% python3 -q
>>> import numpy as np
>>> np.set_printoptions(precision=3, suppress=True, linewidth=100)
>>> K = np.array([[2, 2, 2, 2, 2],
...     [2, 4, 4, 4, 4],
...     [2, 4, 6, 6, 6],
...     [2, 4, 6, 8, 8],
...     [2, 4, 6, 8, 10]])
>>> vals, vecs = np.linalg.eig(K)
>>> np.sort(np.linalg.eigvals(K.T))
array([ 0.543,  0.707,  1.166,  2.897, 24.687])
>>> np.sort(np.linalg.eigvals(K @ K))
array([  0.295,   0.499,   1.359,   8.395, 609.452])
>>> np.round(K @ vecs[:, 0] - vals[0] * vecs[:, 0], 3) + 0
array([0., 0., 0., 0., 0.])
>>> np.round(np.prod(vals), 3)
np.float64(32.0)
>>> np.sort(np.linalg.eigvals(np.linalg.inv(K)))
array([0.041, 0.345, 0.858, 1.415, 1.841])
>>> f = np.array([-2, 0, 1, 1, -1])
>>> B = K + np.outer(f, np.eye(5)[3])
>>> np.linalg.matrix_rank(B - K)
np.int64(1)
>>> B
array([[ 2.,  2.,  2.,  0.,  2.],
       [ 2.,  4.,  4.,  4.,  4.],
       [ 2.,  4.,  6.,  7.,  6.],
       [ 2.,  4.,  6.,  9.,  8.],
       [ 2.,  4.,  6.,  7., 10.]])
>>> np.linalg.matrix_rank(np.linalg.inv(B) - np.linalg.inv(K), tol=1e-8)
np.int64(1)
>>> O, r_ = np.linalg.qr(K)
>>> O.round(3) + 0
array([[-0.447,  0.894,  0.   ,  0.   ,  0.   ],
       [-0.447, -0.224,  0.866,  0.   ,  0.   ],
       [-0.447, -0.224, -0.289,  0.816,  0.   ],
       [-0.447, -0.224, -0.289, -0.408, -0.707],
       [-0.447, -0.224, -0.289, -0.408,  0.707]])
>>> np.abs(np.diag(r_))
array([4.472, 1.789, 1.732, 1.633, 1.414])
>>> np.allclose(r_.T @ r_, K.T @ K)
True
>>> O @ r_
array([[ 2.,  2.,  2.,  2.,  2.],
       [ 2.,  4.,  4.,  4.,  4.],
       [ 2.,  4.,  6.,  6.,  6.],
       [ 2.,  4.,  6.,  8.,  8.],
       [ 2.,  4.,  6.,  8., 10.]])
>>> vals, vecs = np.linalg.eigh(K)
>>> vec = np.array([1, 2, 0, -3, 0])
>>> (np.sign(vecs[:, -1].round(6)) == np.sign(vecs[0, -1].round(6))).astype(int)
array([1, 1, 1, 1, 1])
>>> vecs * np.maximum(vals, 0) @ vecs.T
array([[ 2.,  2.,  2.,  2.,  2.],
       [ 2.,  4.,  4.,  4.,  4.],
       [ 2.,  4.,  6.,  6.,  6.],
       [ 2.,  4.,  6.,  8.,  8.],
       [ 2.,  4.,  6.,  8., 10.]])
>>> vec @ K @ vec
np.int64(38)
>>> round(float(vec @ K @ vec / (vec @ vec)), 3), np.round(vals[0], 3), round(vals[-1], 3)
(2.714, np.float64(0.543), np.float64(24.687))
>>> B = np.linalg.inv(K)
>>> np.round(np.linalg.slogdet(K)[0], 3)
np.float64(1.0)
